>>> import numpy as np
>>> from numpy import linalg as LA
>>> np.set_printoptions(precision=3, suppress=True, linewidth=140, legacy="1.25")
>>> def rd(a):
...     return np.round(a, 3) + 0
... 
>>> other = np.array([[3, 1], [0, 0]])
>>> A = np.kron(np.eye(2, dtype=int), other)
>>> print(A)
[[3 1 0 0]
 [0 0 0 0]
 [0 0 3 1]
 [0 0 0 0]]
>>> print(np.abs(np.diag(LA.qr(A)[1])) > 1e-9)
[ True False  True False]
>>> print(LA.lstsq(A[:-1].T, A[-1])[2])
2
>>> print(rd(A @ LA.pinv(A) @ A))
[[3. 1. 0. 0.]
 [0. 0. 0. 0.]
 [0. 0. 3. 1.]
 [0. 0. 0. 0.]]
>>> print(rd(np.trace(LA.pinv(A) @ A)))
2.0
>>> print(LA.matrix_rank(A, rtol=0.1))
2
>>> print([round(float(x), 3) for x in LA.svd(A, compute_uv=False)[:3]])
[3.162, 3.162, 0.0]
>>> print(np.argsort(-LA.norm(A, axis=0).round(6), kind="stable")[:3])
[0 2 1]
>>> print(LA.matrix_power(A - np.diag(np.diag(A)), 4))
[[0 0 0 0]
 [0 0 0 0]
 [0 0 0 0]
 [0 0 0 0]]
>>> print(rd(np.sort(LA.eigvals(A))))
[0. 0. 3. 3.]
>>> arr = np.load("case9.npy")
>>> print(rd(arr))
[[-0.344  0.673 -0.655]
 [-0.744 -0.62  -0.247]
 [-0.573  0.402  0.714]]
>>> # orthonormal columns
>>> print(np.count_nonzero(arr))
9
>>> print(rd(arr.sum(axis=0)))
[-1.661  0.455 -0.188]
>>> print(rd(LA.svd(arr, compute_uv=False)))
[1. 1. 1.]
>>> print(np.unravel_index(np.abs(arr).argmax(), arr.shape))
(1, 0)
>>> print(rd(arr.mean(axis=0)))
[-0.554  0.152 -0.063]
>>> r0 = np.array([-2, 5])
>>> print(rd(np.correlate(arr[2], arr[0], "full")))
[ 0.375 -0.649  0.     0.343 -0.245]
>>> print(rd(np.polyval(r0, arr[2])))
[6.145 4.195 3.571]
>>> print(rd(np.convolve(arr[2], r0)))
[ 1.145 -3.668  0.584  3.571]
>>> print(rd(np.array([np.convolve(row, r0, "same") for row in arr])))
[[ 0.687 -3.064  4.676]
 [ 1.489 -2.481 -2.607]
 [ 1.145 -3.668  0.584]]
>>> print(rd(arr @ arr.T))
[[1. 0. 0.]
 [0. 1. 0.]
 [0. 0. 1.]]
>>> print(rd(LA.svd(arr, compute_uv=False)))
[1. 1. 1.]
>>> print(rd(LA.norm(arr, axis=0)))
[1. 1. 1.]
>>> x0 = np.array([2, 1, -2])
>>> print(3 - LA.matrix_rank(arr - np.eye(3), tol=1e-8))
1
>>> print(rd(np.abs(LA.eigvals(arr))))
[1. 1. 1.]
>>> J = np.loadtxt("dump.csv", delimiter=",")
>>> print(rd(J))
[[-12.527  18.071  -1.805  -7.358 -12.655 -14.837   0.248 -14.837]
 [ -8.814  13.135  -1.29   -5.728  -9.265 -11.791   0.785 -11.791]
 [ -8.402  12.58   -1.23   -5.546  -8.888 -11.44    0.835 -11.44 ]
 [ -4.551   7.266  -0.637  -3.801  -5.356  -7.958   1.16   -7.958]
 [ -4.272   6.87   -0.591  -3.671  -5.098  -7.686   1.171  -7.686]
 [ -3.545   5.828  -0.468  -3.325  -4.424  -6.956   1.185  -6.956]
 [ -2.887   4.872  -0.354  -3.005  -3.811  -6.267   1.179  -6.267]
 [ -2.821   4.774  -0.342  -2.973  -3.748  -6.195   1.177  -6.195]
 [ -1.589   2.924  -0.115  -2.336  -2.578  -4.775   1.092  -4.775]
 [ -1.39    2.615  -0.077  -2.226  -2.385  -4.523   1.066  -4.523]
 [  0.237  -0.213   0.249  -0.915  -0.535  -1.462   0.404  -1.462]
 [  0.259  -0.279   0.25   -0.839  -0.469  -1.298   0.349  -1.298]
 [  0.272  -0.343   0.243  -0.729  -0.386  -1.074   0.273  -1.074]
 [  0.226  -0.351   0.193  -0.474  -0.229  -0.611   0.119  -0.611]
 [  0.221  -0.346   0.189  -0.459  -0.222  -0.587   0.112  -0.587]
 [  0.05   -0.096   0.048  -0.099  -0.048  -0.104   0.005  -0.104]
 [ -0.092   0.202  -0.102   0.196   0.103   0.178   0.018   0.178]
 [ -0.164   0.4    -0.206   0.386   0.216   0.325   0.067   0.325]
 [ -0.184   0.465  -0.24    0.449   0.257   0.369   0.088   0.369]
 [ -0.235   0.668  -0.356   0.656   0.399   0.501   0.177   0.501]
 [ -0.271   1.067  -0.612   1.119   0.769   0.752   0.446   0.752]
 [ -0.271   1.075  -0.618   1.13    0.779   0.758   0.453   0.758]
 [ -0.258   1.206  -0.715   1.31    0.94    0.845   0.578   0.845]
 [ -0.126   1.56   -1.034   1.921   1.541   1.119   1.055   1.119]
 [  0.272   1.877  -1.483   2.843   2.571   1.51    1.877   1.51 ]
 [  0.273   1.878  -1.484   2.846   2.575   1.512   1.88    1.512]
 [  0.497   1.949  -1.665   3.239   3.046   1.677   2.253   1.677]
 [  0.606   1.971  -1.745   3.416   3.263   1.752   2.424   1.752]
 [  1.909   1.9    -2.481   5.164   5.542   2.507   4.187   2.507]
 [  4.478   1.077  -3.495   7.887   9.409   3.767   7.077   3.767]
 [  5.163   0.788  -3.722   8.543  10.378   4.085   7.786   4.085]
 [  6.68    0.085  -4.186   9.934  12.471   4.775   9.302   4.775]
 [  7.32   -0.232  -4.369  10.502  13.338   5.063   9.924   5.063]
 [ 10.028  -1.675  -5.081  12.808  16.917   6.264  12.462   6.264]
 [ 11.938  -2.768  -5.538  14.365  19.381   7.101  14.186   7.101]
 [ 13.639  -3.781  -5.921  15.717  21.545   7.843  15.686   7.843]]
>>> Uu, sv, VT = LA.svd(J)
>>> V = VT[:(sv > 1e-8).sum()]
>>> rng = np.random.default_rng(13)
>>> x0 = J[9] + 5 * J[10] + rng.integers(2) * np.eye(8)[6]
>>> print(rd(x0))
[ -0.205   1.549   1.171  -6.801  -5.061 -11.832   4.085 -11.832]
>>> print(np.allclose(V.T @ V @ x0, x0))
False
>>> print(rd(LA.norm(x0 - V.T @ V @ x0)))
0.757
>>> print(LA.matrix_rank(np.vstack([J, x0])))
4
